% python3 -q
>>> import numpy as np
>>> np.set_printoptions(precision=4, suppress=True, linewidth=200)
>>> mat = np.array([[6, -2, 0, 0, 0, 0],
...     [-9, -5, 0, 0, 0, 0],
...     [-8, -2, 0, 0, 0, 0],
...     [0, 0, 6, -2, 0, 0],
...     [0, 0, -9, -5, 0, 0],
...     [0, 0, -8, -2, 0, 0],
...     [0, 0, 0, 0, 6, -2],
...     [0, 0, 0, 0, -9, -5],
...     [0, 0, 0, 0, -8, -2]])
>>> rng = np.random.default_rng(99)
>>> labels = rng.permutation(6)
>>> other = mat[:, labels] * rng.choice([-1, 1], 6)
>>> other
array([[ 6,  0,  0,  0,  0,  2],
       [-9,  0,  0,  0,  0,  5],
       [-8,  0,  0,  0,  0,  2],
       [ 0, -2,  0,  0,  6,  0],
       [ 0, -5,  0,  0, -9,  0],
       [ 0, -2,  0,  0, -8,  0],
       [ 0,  0, -6, -2,  0,  0],
       [ 0,  0,  9, -5,  0,  0],
       [ 0,  0,  8, -2,  0,  0]])
>>> U, _, VT = np.linalg.svd(mat.T @ other)
>>> print(np.round(U @ VT, 4) + 0)
[[ 1.  0.  0.  0.  0.  0.]
 [ 0.  0.  0.  0.  0. -1.]
 [ 0.  0.  0.  0.  1.  0.]
 [ 0.  1.  0.  0.  0.  0.]
 [ 0.  0. -1.  0.  0.  0.]
 [ 0.  0.  0.  1.  0.  0.]]
>>> np.round(np.linalg.lstsq(mat, other)[0], 4) + 0
array([[ 1.,  0.,  0.,  0.,  0.,  0.],
       [ 0.,  0.,  0.,  0.,  0., -1.],
       [ 0.,  0.,  0.,  0.,  1.,  0.],
       [ 0.,  1.,  0.,  0.,  0.,  0.],
       [ 0.,  0., -1.,  0.,  0.,  0.],
       [ 0.,  0.,  0.,  1.,  0.,  0.]])
>>> cov = other.T @ other
>>> np.linalg.eigvalsh(cov)[::-1]
array([195.7525, 195.7525, 195.7525,  18.2475,  18.2475,  18.2475])
>>> np.trace(cov), (other ** 2).sum()
(np.int64(642), np.int64(642))
>>> np.linalg.matrix_rank(cov)
np.int64(6)
>>> np.diag(cov)
array([181,  33, 181,  33, 181,  33])
>>> print(np.linalg.svd(other, compute_uv=False) ** 2)
[195.7525 195.7525 195.7525  18.2475  18.2475  18.2475]
>>> cov
array([[181,   0,   0,   0,   0, -49],
       [  0,  33,   0,   0,  49,   0],
       [  0,   0, 181, -49,   0,   0],
       [  0,   0, -49,  33,   0,   0],
       [  0,  49,   0,   0, 181,   0],
       [-49,   0,   0,   0,   0,  33]])
>>> print(np.round(np.linalg.norm(mat, 1), 4), np.round(np.linalg.norm(mat, np.inf), 4))
23.0 14.0
>>> round(float(np.linalg.norm(mat) ** 2 / np.linalg.norm(mat, 2) ** 2), 4)
3.2797
>>> round(np.linalg.norm(mat, "nuc"), 4)
np.float64(54.7886)
>>> np.linalg.norm(mat, axis=1).argmax()
np.int64(1)
>>> round(float(np.linalg.norm(mat[4], 1)), 4), np.round(np.linalg.norm(mat[4], np.inf), 4)
(14.0, np.float64(9.0))
>>> print(np.linalg.norm(mat, axis=1))
[ 6.3246 10.2956  8.2462  6.3246 10.2956  8.2462  6.3246 10.2956  8.2462]
>>> print(np.round(np.linalg.norm(mat, 2), 4))
13.9912
>>> round(np.linalg.norm(mat[4] - mat[2]), 4)
np.float64(13.1909)
>>> cov = mat.T @ mat
>>> np.linalg.matrix_rank(cov)
np.int64(6)
>>> np.trace(cov), (mat ** 2).sum()
(np.int64(642), np.int64(642))
>>> np.diag(cov)
array([181,  33, 181,  33, 181,  33])
>>> np.linalg.eigvalsh(cov)[::-1]
array([195.7525, 195.7525, 195.7525,  18.2475,  18.2475,  18.2475])
>>> P = mat @ np.linalg.solve(mat.T @ mat, mat.T)
>>> np.allclose(P @ P, P)
True
>>> np.linalg.matrix_rank(np.eye(9) - P)
np.int64(3)
>>> A = np.load("out16.npy")
>>> print(A)
[[0 3 1 0]
 [0 0 3 0]
 [0 0 0 0]
 [0 0 0 0]]
>>> # columns 0 and 3 are equal
>>> t = np.radians(62)
>>> R = np.eye(4)
>>> R[2, 2] = R[1, 1] = np.cos(t)
>>> R[2, 1], R[1, 2] = -np.sin(t), np.sin(t)
>>> R
array([[ 1.    ,  0.    ,  0.    ,  0.    ],
       [ 0.    ,  0.4695,  0.8829,  0.    ],
       [ 0.    , -0.8829,  0.4695,  0.    ],
       [ 0.    ,  0.    ,  0.    ,  1.    ]])
>>> other = A @ R.T
>>> np.round(np.linalg.det(R), 4), round(np.trace(R), 4)
(np.float64(1.0), np.float64(2.9389))
>>> np.linalg.svd(A, compute_uv=False), np.linalg.svd(other, compute_uv=False)
(array([3.5414, 2.5414, 0.    , 0.    ]), array([3.5414, 2.5414, 0.    , 0.    ]))
>>> other
array([[ 0.    ,  2.2914, -2.1794,  0.    ],
       [ 0.    ,  2.6488,  1.4084,  0.    ],
       [ 0.    ,  0.    ,  0.    ,  0.    ],
       [ 0.    ,  0.    ,  0.    ,  0.    ]])
>>> np.linalg.cond(other) > 100
np.True_
>>> [round(float(x), 4) for x in np.linalg.svd(other, compute_uv=False)[:3]]
[3.5414, 2.5414, 0.0]
>>> np.argsort(-np.linalg.norm(other, axis=0).round(6), kind="stable")[:3]
array([1, 2, 0])
>>> round(float(np.linalg.norm(other, 2) / np.linalg.norm(other)), 4)
0.8124
>>> vec = np.array([2, 2, 3, -1, 2, 3])
>>> target = mat @ vec
>>> coef, lr = np.zeros(6), 1 / np.linalg.norm(mat, 2) ** 2
>>> for i in range(200):
...     coef -= lr * mat.T @ (mat @ coef - target)
...     if i % 50 == 0: print(i, round(np.linalg.norm(mat @ coef - target), 4))
... 
0 12.4825
50 0.0936
100 0.0007
150 0.0
>>> np.round(np.linalg.cond(mat), 4)
np.float64(3.2753)
>>> coef
array([ 2.,  2.,  3., -1.,  2.,  3.])
>>> U, sv, VT = np.linalg.svd(A)
>>> np.argmax(sv[:-1] / (sv[1:] + 1e-6)) + 1
np.int64(2)
>>> print(sv)
[3.5414 2.5414 0.     0.    ]
>>> other = U[:, :2] @ np.diag(sv[:2]) @ VT[:2]
>>> round(float(np.abs(A - other).max()), 4)
0.0
>>> np.linalg.matrix_rank(other)
np.int64(2)
>>> np.allclose(A[:-1].T @ np.linalg.lstsq(A[:-1].T, A[-1])[0], A[-1])
True
>>> print(np.abs(np.diag(np.linalg.qr(A)[1])) > 1e-9)
[False False False False]
>>> round(np.trace(np.linalg.pinv(A) @ A), 4)
np.float64(2.0)
>>> M = np.load("test10.npy")
>>> print(M)
[[  8   8  -2   8  -8]
 [ 12  12  -3  12 -12]]
>>> U, sv, VT = np.linalg.svd(M)
>>> np.argmax(sv[:-1] / (sv[1:] + 1e-6)) + 1
np.int64(1)
>>> sv.round(4) + 0
array([29.0689,  0.    ])
>>> other = U[:, :1] @ np.diag(sv[:1]) @ VT[:1]
>>> round(np.linalg.norm(M - other) / np.linalg.norm(M), 4)
np.float64(0.0)
>>> round(np.abs(M - other).max(), 4)
np.float64(0.0)
>>> other
array([[  8.,   8.,  -2.,   8.,  -8.],
       [ 12.,  12.,  -3.,  12., -12.]])
>>> np.linalg.matrix_rank(other)
np.int64(1)
>>> other = M + rng.integers(-2, 3, (2, 1)) @ rng.integers(-2, 3, (1, 5))
>>> other
array([[  6,   8,  -6,  10, -10],
       [ 12,  12,  -3,  12, -12]])
>>> np.linalg.matrix_rank(other - M, tol=1e-8)
np.int64(1)
>>> np.abs(other - M).sum(axis=1)
array([10,  0])
>>> w1 = np.array([[-3, 1, 1, -1, -1],
...     [2, 2, -3, 1, 2],
...     [-2, 0, 2, 0, 0],
...     [-1, 2, 2, -2, 1],
...     [2, -1, 1, 1, 0]])
>>> coef = np.array([1, -2, -2, 0, 1])
>>> hid = np.maximum(other @ w1 + coef, 0)
>>> (hid > 0).mean(axis=0)
array([0., 1., 0., 0., 1.])
>>> basis = np.array([[0, -2, 4], [-1, 1, 1], [2, -2, 3], [-4, 4, 0], [0, -1, 0]])
>>> (hid @ basis).round(6).argmax(axis=1)
array([2, 2])
>>> vec = np.array([0, 1, 3, 1, 7])
>>> h = np.maximum(M @ vec, 0)
>>> M.T @ h
array([0, 0, 0, 0, 0])
>>> np.maximum(M @ vec, 0) - np.maximum(-M @ vec, 0)
array([-46, -69])
>>> M * (h > 1e-9)[:, None]
array([[0, 0, 0, 0, 0],
       [0, 0, 0, 0, 0]])
>>> arr = np.load("arr.npy")
>>> print(arr)
[[0.2105 0.2105 0.2105 0.1053 0.2632]
 [0.2222 0.3333 0.1111 0.2222 0.1111]
 [0.2632 0.2632 0.3158 0.1579 0.    ]
 [0.     0.3    0.1    0.1    0.5   ]
 [0.2    0.15   0.25   0.25   0.15  ]]
>>> # row-stochastic, so 1 is an eigenvalue
>>> vec = np.array([9, -2, 6, -5, -2])
>>> target = arr @ vec
>>> coef, lr = np.zeros(5), 1 / np.linalg.norm(arr, 2) ** 2
>>> for i in range(30):
...     coef -= lr * arr.T @ (arr @ coef - target)
...     if i % 10 == 0: print(i, round(np.linalg.norm(arr @ coef - target), 4))
... 
0 2.7768
10 1.0578
20 0.8363
>>> round(float(np.linalg.cond(arr)), 4)
13.4299
>>> O, evecs = np.linalg.qr(arr[:, :3])[0], np.linalg.qr(arr[:, 3:])[0]
>>> sv = np.linalg.svd(O.T @ evecs, compute_uv=False)
>>> sv
array([0.9491, 0.8352])
